$ ipython --no-banner

In [1]: import numpy as np

In [2]: import numpy.linalg as la

In [3]: np.set_printoptions(precision=2, suppress=True, linewidth=120)

In [4]: X = np.load("run0.npy")

In [5]: X
Out[5]: 
array([[0.5 , 0.  , 0.25, 0.25],
       [0.  , 1.  , 0.  , 0.  ],
       [0.  , 0.  , 0.5 , 0.5 ],
       [0.33, 0.  , 0.  , 0.67]])

In [6]: # row-stochastic, so 1 is an eigenvalue

In [7]: A2 = X / la.norm(X, axis=1, keepdims=True)

In [8]: gram = A2 @ A2.T

In [9]: (np.abs(gram) > 0.9).astype(int)
Out[9]: 
array([[1, 0, 0, 0],
       [0, 1, 0, 0],
       [0, 0, 1, 0],
       [0, 0, 0, 1]])

In [10]: (gram - 2 * np.eye(4)).round(6).argmax(axis=1)
Out[10]: array([3, 0, 3, 0])

In [11]: gram[3]
Out[11]: array([0.73, 0.  , 0.63, 1.  ])

In [12]: np.round(np.degrees(np.arccos(np.clip(gram[3, 0], -1, 1))), 2)
Out[12]: np.float64(43.36)

In [13]: np.sort(np.abs(la.eigvals(X)))[::-1]
Out[13]: array([1.  , 1.  , 0.41, 0.41])

In [14]: X @ np.ones(4)
Out[14]: array([1., 1., 1., 1.])

In [15]: p = np.eye(4)[1]

In [16]: for _ in range(4):
    ...:     p = p @ X
    ...:     print(p.round(2))
    ...: 
[0. 1. 0. 0.]
[0. 1. 0. 0.]
[0. 1. 0. 0.]
[0. 1. 0. 0.]

In [17]: W0 = np.loadtxt("layer7.csv", delimiter=",")

In [18]: W0
Out[18]: 
array([[ 0.,  1.,  3.,  0.,  2.,  0.,  3.,  1.,  2.,  2.,  0.,  1.,  0.],
       [ 2.,  3.,  2.,  1.,  0.,  0.,  2.,  0.,  2.,  3.,  0.,  1.,  2.],
       [ 0.,  2.,  0.,  0.,  0., 15.,  2.,  1.,  3.,  3.,  3.,  3.,  3.],
       [ 2.,  2.,  0.,  1.,  1., 15.,  0.,  2.,  0.,  1.,  3.,  1.,  3.],
       [ 3.,  3.,  2.,  1.,  2.,  5.,  2.,  1.,  3.,  3.,  1.,  1.,  2.],
       [ 0.,  2.,  2.,  1.,  1.,  5.,  1.,  3.,  3.,  0.,  1.,  2.,  2.],
       [ 0.,  2.,  1.,  2.,  0.,  0.,  2.,  1.,  3.,  2.,  0.,  1.,  3.],
       [ 2.,  0.,  0.,  3.,  2., 15.,  3.,  0.,  2.,  2.,  3.,  2.,  1.],
       [ 2.,  2.,  1.,  3.,  3.,  5.,  0.,  3.,  3.,  2.,  1.,  1.,  2.],
       [ 0.,  2.,  1.,  2.,  1., 15.,  2.,  2.,  3.,  1.,  3.,  2.,  1.],
       [ 0.,  0.,  3.,  3.,  1., 15.,  1.,  0.,  3.,  1.,  3.,  2.,  0.]])

In [19]: # column 5 dominates

In [20]: gram = W0.T @ W0

In [21]: la.svd(W0, compute_uv=False) ** 2
Out[21]: array([1445.16,  134.88,   30.96,   23.47,   21.08,   10.21,    7.26,    3.24,    2.02,    1.27,    0.44])

In [22]: np.round(la.eigvalsh(gram)[::-1], 2) + 0
Out[22]: 
array([1445.16,  134.88,   30.96,   23.47,   21.08,   10.21,    7.26,    3.24,    2.02,    1.27,    0.44,    0.  ,
          0.  ])

In [23]: A2 = W0 / np.sqrt((W0 ** 2).mean(axis=1, keepdims=True))

In [24]: la.matrix_rank(W0 - W0.mean(axis=1, keepdims=True))
Out[24]: np.int64(11)

In [25]: A2[10]
Out[25]: array([0.  , 0.  , 0.66, 0.66, 0.22, 3.3 , 0.22, 0.  , 0.66, 0.22, 0.66, 0.44, 0.  ])

In [26]: la.norm(A2, axis=1)
Out[26]: array([3.61, 3.61, 3.61, 3.61, 3.61, 3.61, 3.61, 3.61, 3.61, 3.61, 3.61])

In [27]: la.matrix_rank(A2) == la.matrix_rank(W0)
Out[27]: np.True_

In [28]: arr = np.load("w.npy")

In [29]: arr
Out[29]: 
array([[ -3,  -2,  -1,   0,   1,   2,   3,   4,   5,   6,   7,   8,   9,  10],
       [ 11,  12,  13,  14,  15,  16,  17,  18,  19,  20,  21,  22,  23,  24],
       [ 25,  26,  27,  28,  29,  30,  31,  32,  33,  34,  35,  36,  37,  38],
       [ 39,  40,  41,  42,  43,  44,  45,  46,  47,  48,  49,  50,  51,  52],
       [ 53,  54,  55,  56,  57,  58,  59,  60,  61,  62,  63,  64,  65,  66],
       [ 67,  68,  69,  70,  71,  72,  73,  74,  75,  76,  77,  78,  79,  80],
       [ 81,  82,  83,  84,  85,  86,  87,  88,  89,  90,  91,  92,  93,  94],
       [ 95,  96,  97,  98,  99, 100, 101, 102, 103, 104, 105, 106, 107, 108],
       [109, 110, 111, 112, 113, 114, 115, 116, 117, 118, 119, 120, 121, 122]])

In [30]: x0 = np.array([1, 3, 2, 2, 2, 1, 2, 2, 3, 3, 3, 0, 2, 2])

In [31]: arr @ (2 * x0)
Out[31]: array([ 198,  982, 1766, 2550, 3334, 4118, 4902, 5686, 6470])

In [32]: arr * x0
Out[32]: 
array([[ -3,  -6,  -2,   0,   2,   2,   6,   8,  15,  18,  21,   0,  18,  20],
       [ 11,  36,  26,  28,  30,  16,  34,  36,  57,  60,  63,   0,  46,  48],
       [ 25,  78,  54,  56,  58,  30,  62,  64,  99, 102, 105,   0,  74,  76],
       [ 39, 120,  82,  84,  86,  44,  90,  92, 141, 144, 147,   0, 102, 104],
       [ 53, 162, 110, 112, 114,  58, 118, 120, 183, 186, 189,   0, 130, 132],
       [ 67, 204, 138, 140, 142,  72, 146, 148, 225, 228, 231,   0, 158, 160],
       [ 81, 246, 166, 168, 170,  86, 174, 176, 267, 270, 273,   0, 186, 188],
       [ 95, 288, 194, 196, 198, 100, 202, 204, 309, 312, 315,   0, 214, 216],
       [109, 330, 222, 224, 226, 114, 230, 232, 351, 354, 357,   0, 242, 244]])

In [33]: arr @ x0
Out[33]: array([  99,  491,  883, 1275, 1667, 2059, 2451, 2843, 3235])

In [34]: np.sign((arr @ x0).round(6))
Out[34]: array([1, 1, 1, 1, 1, 1, 1, 1, 1])

In [35]: arr @ np.eye(14)[5]
Out[35]: array([  2.,  16.,  30.,  44.,  58.,  72.,  86., 100., 114.])

In [36]: (arr * x0).sum(axis=1)
Out[36]: array([  99,  491,  883, 1275, 1667, 2059, 2451, 2843, 3235])

In [37]: np.einsum("ij,j->i", arr, x0)
Out[37]: array([  99,  491,  883, 1275, 1667, 2059, 2451, 2843, 3235])

In [38]: blk = np.stack([W0, 3 * W0, W0[::-1]])

In [39]: la.matrix_rank(blk)
Out[39]: array([11, 11, 11])

In [40]: blk.sum(axis=0)
Out[40]: 
array([[ 0.,  4., 15.,  3.,  9., 15., 13.,  4., 11.,  9.,  3.,  6.,  0.],
       [ 8., 14.,  9.,  6.,  1., 15., 10.,  2., 11., 13.,  3.,  6.,  9.],
       [ 2., 10.,  1.,  3.,  3., 65.,  8.,  7., 15., 14., 13., 13., 14.],
       [10.,  8.,  0.,  7.,  6., 75.,  3.,  8.,  2.,  6., 15.,  6., 13.],
       [12., 14.,  9.,  6.,  8., 20., 10.,  5., 15., 14.,  4.,  5., 11.],
       [ 0., 10., 10.,  5.,  5., 25.,  5., 15., 15.,  0.,  5., 10., 10.],
       [ 3., 11.,  6.,  9.,  2.,  5., 10.,  5., 15., 11.,  1.,  5., 14.],
       [10.,  2.,  0., 13.,  9., 75., 12.,  2.,  8.,  9., 15.,  9.,  7.],
       [ 8., 10.,  4., 12., 12., 35.,  2., 13., 15., 11.,  7.,  7., 11.],
       [ 2., 11.,  6.,  9.,  4., 60., 10.,  8., 14.,  7., 12.,  9.,  6.],
       [ 0.,  1., 15., 12.,  6., 60.,  7.,  1., 14.,  6., 12.,  9.,  0.]])

In [41]: la.norm(blk, axis=(1, 2))
Out[41]: array([ 40.99, 122.96,  40.99])

In [42]: data = np.load("arr.npy")

In [43]: data.round(2) + 0
Out[43]: 
array([[-0.14, -0.23, -0.28, -0.06,  0.24,  0.25, -0.71, -0.05, -0.37, -0.28],
       [ 0.32, -0.28,  0.07, -0.06,  0.44,  0.11,  0.29,  0.01,  0.33, -0.64],
       [-0.18, -0.22, -0.24,  0.15,  0.34,  0.  ,  0.33,  0.69, -0.31,  0.2 ],
       [ 0.18,  0.22, -0.01, -0.61,  0.53,  0.13,  0.09, -0.23, -0.12,  0.41],
       [ 0.36, -0.5 , -0.34, -0.43, -0.4 , -0.04, -0.12,  0.2 ,  0.26,  0.21],
       [ 0.11, -0.02,  0.77, -0.28, -0.07, -0.04, -0.25,  0.46, -0.17, -0.07],
       [ 0.21,  0.69, -0.31, -0.01,  0.01,  0.09, -0.23,  0.46,  0.29, -0.15],
       [-0.18,  0.04, -0.13, -0.23,  0.16, -0.91, -0.1 , -0.01,  0.  , -0.19],
       [ 0.64, -0.09,  0.08,  0.52,  0.26, -0.26, -0.27, -0.06, -0.05,  0.3 ],
       [-0.43, -0.17,  0.16,  0.1 ,  0.31,  0.06, -0.29,  0.07,  0.69,  0.31]])

In [44]: # keeps lengths

In [45]: round(float(la.norm(data, 1)), 2), round(float(la.norm(data, np.inf)), 2)
Out[45]: (2.77, 2.84)

In [46]: la.norm(data, axis=0)
Out[46]: array([1., 1., 1., 1., 1., 1., 1., 1., 1., 1.])

In [47]: round(la.norm(data[0], 1), 2), np.round(la.norm(data[0], np.inf), 2)
Out[47]: (np.float64(2.62), np.float64(0.71))

In [48]: round(float(la.norm(data, 2)), 2)
Out[48]: 1.0

In [49]: round(data[0] @ data[5], 2)
Out[49]: np.float64(-0.0)

In [50]: la.norm(data, axis=1).argmax()
Out[50]: np.int64(2)
